In [1]: import numpy as np

In [2]: import numpy.linalg as la

In [3]: np.set_printoptions(suppress=True, linewidth=140)

In [4]: tidy = lambda a: np.round(a, 4) + 0

In [5]: mat = np.load("block5.npy")

In [6]: mat
Out[6]: 
array([[0., 3., 0., 4.],
       [3., 0., 0., 0.],
       [0., 0., 0., 0.],
       [4., 0., 0., 0.]])

In [7]: Uu, sv, Vt = la.svd(mat)

In [8]: np.argmax(sv[:-1] / (sv[1:] + 1e-6)) + 1
Out[8]: np.int64(2)

In [9]: B = Uu[:, :2] @ np.diag(sv[:2]) @ Vt[:2]

In [10]: tidy(la.norm(mat - B) / la.norm(mat))
Out[10]: np.float64(0.0)

In [11]: vals, evecs = la.eigh(mat)

In [12]: vals.sum(), np.trace(mat)
Out[12]: (np.float64(0.0), np.float64(0.0))

In [13]: tidy(evecs.T @ mat @ evecs)
Out[13]: 
array([[-5.,  0.,  0.,  0.],
       [ 0.,  0.,  0.,  0.],
       [ 0.,  0.,  0.,  0.],
       [ 0.,  0.,  0.,  5.]])

In [14]: tidy(la.eigvalsh(mat @ mat))
Out[14]: array([ 0.,  0., 25., 25.])

In [15]: [round(float(la.det(mat[:i, :i])), 2) + 0 for i in range(1, 5)]
Out[15]: [0.0, -9.0, 0.0, 0.0]

In [16]: tidy(la.eigvalsh(mat).min())
Out[16]: np.float64(-5.0)

In [17]: print(np.all(la.eigvalsh(mat) > 0))
False

In [18]: tidy(mat @ la.pinv(mat) @ mat)
Out[18]: 
array([[0., 3., 0., 4.],
       [3., 0., 0., 0.],
       [0., 0., 0., 0.],
       [4., 0., 0., 0.]])

In [19]: print(la.lstsq(mat[:-1].T, mat[-1])[2])
2

In [20]: np.allclose(mat[:-1].T @ la.lstsq(mat[:-1].T, mat[-1])[0], mat[-1])
Out[20]: True

In [21]: K = np.load("w.npy")

In [22]: K
Out[22]: 
array([[-2.1523, -0.2386,  0.8574],
       [-0.2386, -1.7342, -0.393 ],
       [ 0.8574, -0.393 , -2.1135]])

In [23]: B = np.array([[5, -2], [-1, 1]])

In [24]: cent = np.kron(B, K)

In [25]: print(la.matrix_rank(cent))
6

In [26]: cent
Out[26]: 
array([[-10.7615,  -1.193 ,   4.287 ,   4.3046,   0.4772,  -1.7148],
       [ -1.193 ,  -8.671 ,  -1.965 ,   0.4772,   3.4684,   0.786 ],
       [  4.287 ,  -1.965 , -10.5675,  -1.7148,   0.786 ,   4.227 ],
       [  2.1523,   0.2386,  -0.8574,  -2.1523,  -0.2386,   0.8574],
       [  0.2386,   1.7342,   0.393 ,  -0.2386,  -1.7342,  -0.393 ],
       [ -0.8574,   0.393 ,   2.1135,   0.8574,  -0.393 ,  -2.1135]])

In [27]: x = np.array([-1, -2, 3])

In [28]: h1 = np.maximum(K @ x, 0)

In [29]: tidy(np.maximum(K @ (3 * x), 0))
Out[29]: array([15.6051,  7.584 ,  0.    ])

In [30]: K * (h1 > 1e-9)[:, None]
Out[30]: 
array([[-2.1523, -0.2386,  0.8574],
       [-0.2386, -1.7342, -0.393 ],
       [ 0.    , -0.    , -0.    ]])

In [31]: x = np.array([1, 9, 0])

In [32]: target = K @ x

In [33]: b, lr = np.zeros(3), 1 / la.norm(K, 2) ** 2

In [34]: for i in range(250):
    ...:     b -= lr * K.T @ (K @ b - target)
    ...:     if i % 50 == 0: print(i, round(la.norm(K @ b - target), 4))
    ...: 
0 9.6756
50 0.0102
100 0.0
150 0.0
200 0.0

In [35]: print(tidy(b))
[1. 9. 0.]

In [36]: tidy(la.cond(K))
Out[36]: np.float64(2.9997)

In [37]: F = np.loadtxt("dump.csv", delimiter=",")

In [38]: F
Out[38]: 
array([[-2.9851, -0.6   , -1.3   ],
       [ 8.0206,  1.6   , -0.1   ],
       [ 0.5342,  0.1   ,  1.3   ],
       [ 2.5026,  0.5   ,  0.4   ],
       [ 2.524 ,  0.5   ,  0.6   ],
       [-7.032 , -1.4   ,  1.5   ],
       [-1.9714, -0.4   ,  1.1   ],
       [ 0.4561,  0.1   , -1.2   ],
       [ 2.9961,  0.6   ,  1.2   ],
       [ 0.4988,  0.1   ,  0.8   ],
       [ 2.483 ,  0.5   ,  0.2   ],
       [-5.5074, -1.1   , -0.8   ],
       [-7.9949, -1.6   ,  1.2   ],
       [-3.4893, -0.7   , -1.5   ],
       [ 4.0116,  0.8   , -0.4   ],
       [-0.0246,  0.    , -2.2   ],
       [ 5.4896,  1.1   ,  0.8   ],
       [-7.4658, -1.5   ,  0.7   ],
       [ 4.0271,  0.8   , -1.5   ],
       [ 2.9855,  0.6   , -0.6   ],
       [-9.5143, -1.9   ,  0.2   ],
       [-2.0007, -0.4   ,  0.1   ],
       [ 4.0379,  0.8   , -0.3   ]])

In [39]: x = np.array([2, 6, 2])

In [40]: h1 = np.maximum(F @ x, 0)

In [41]: tidy(np.maximum(F @ (3 * x), 0))
Out[41]: 
array([ 0.    , 76.3236, 12.8052, 26.4156, 27.744 ,  0.    ,  0.    ,  0.    , 35.9766,  9.5928, 25.098 ,  0.    ,  0.    ,  0.    ,
       36.0696,  0.    , 57.5376,  0.    , 29.5626, 25.113 ,  0.    ,  0.    , 36.8274])

In [42]: F * (h1 > 1e-9)[:, None]
Out[42]: 
array([[-0.    , -0.    , -0.    ],
       [ 8.0206,  1.6   , -0.1   ],
       [ 0.5342,  0.1   ,  1.3   ],
       [ 2.5026,  0.5   ,  0.4   ],
       [ 2.524 ,  0.5   ,  0.6   ],
       [-0.    , -0.    ,  0.    ],
       [-0.    , -0.    ,  0.    ],
       [ 0.    ,  0.    , -0.    ],
       [ 2.9961,  0.6   ,  1.2   ],
       [ 0.4988,  0.1   ,  0.8   ],
       [ 2.483 ,  0.5   ,  0.2   ],
       [-0.    , -0.    , -0.    ],
       [-0.    , -0.    ,  0.    ],
       [-0.    , -0.    , -0.    ],
       [ 4.0116,  0.8   , -0.4   ],
       [-0.    ,  0.    , -0.    ],
       [ 5.4896,  1.1   ,  0.8   ],
       [-0.    , -0.    ,  0.    ],
       [ 4.0271,  0.8   , -1.5   ],
       [ 2.9855,  0.6   , -0.6   ],
       [-0.    , -0.    ,  0.    ],
       [-0.    , -0.    ,  0.    ],
       [ 4.0379,  0.8   , -0.3   ]])

In [43]: tidy(h1)
Out[43]: 
array([ 0.    , 25.4412,  4.2684,  8.8052,  9.248 ,  0.    ,  0.    ,  0.    , 11.9922,  3.1976,  8.366 ,  0.    ,  0.    ,  0.    ,
       12.0232,  0.    , 19.1792,  0.    ,  9.8542,  8.371 ,  0.    ,  0.    , 12.2758])

In [44]: np.flatnonzero(h1 > 1e-9)
Out[44]: array([ 1,  2,  3,  4,  8,  9, 10, 14, 16, 18, 19, 22])

In [45]: tidy(np.tanh(F @ x))
Out[45]: 
array([-1.    ,  1.    ,  0.9996,  1.    ,  1.    , -1.    , -0.9995, -0.7103,  1.    ,  0.9967,  1.    , -1.    , -1.    , -1.    ,
        1.    , -0.9997,  1.    , -1.    ,  1.    ,  1.    , -1.    , -1.    ,  1.    ])

In [46]: tidy(F.T @ h1)
Out[46]: array([577.7716, 115.2997,  17.745 ])
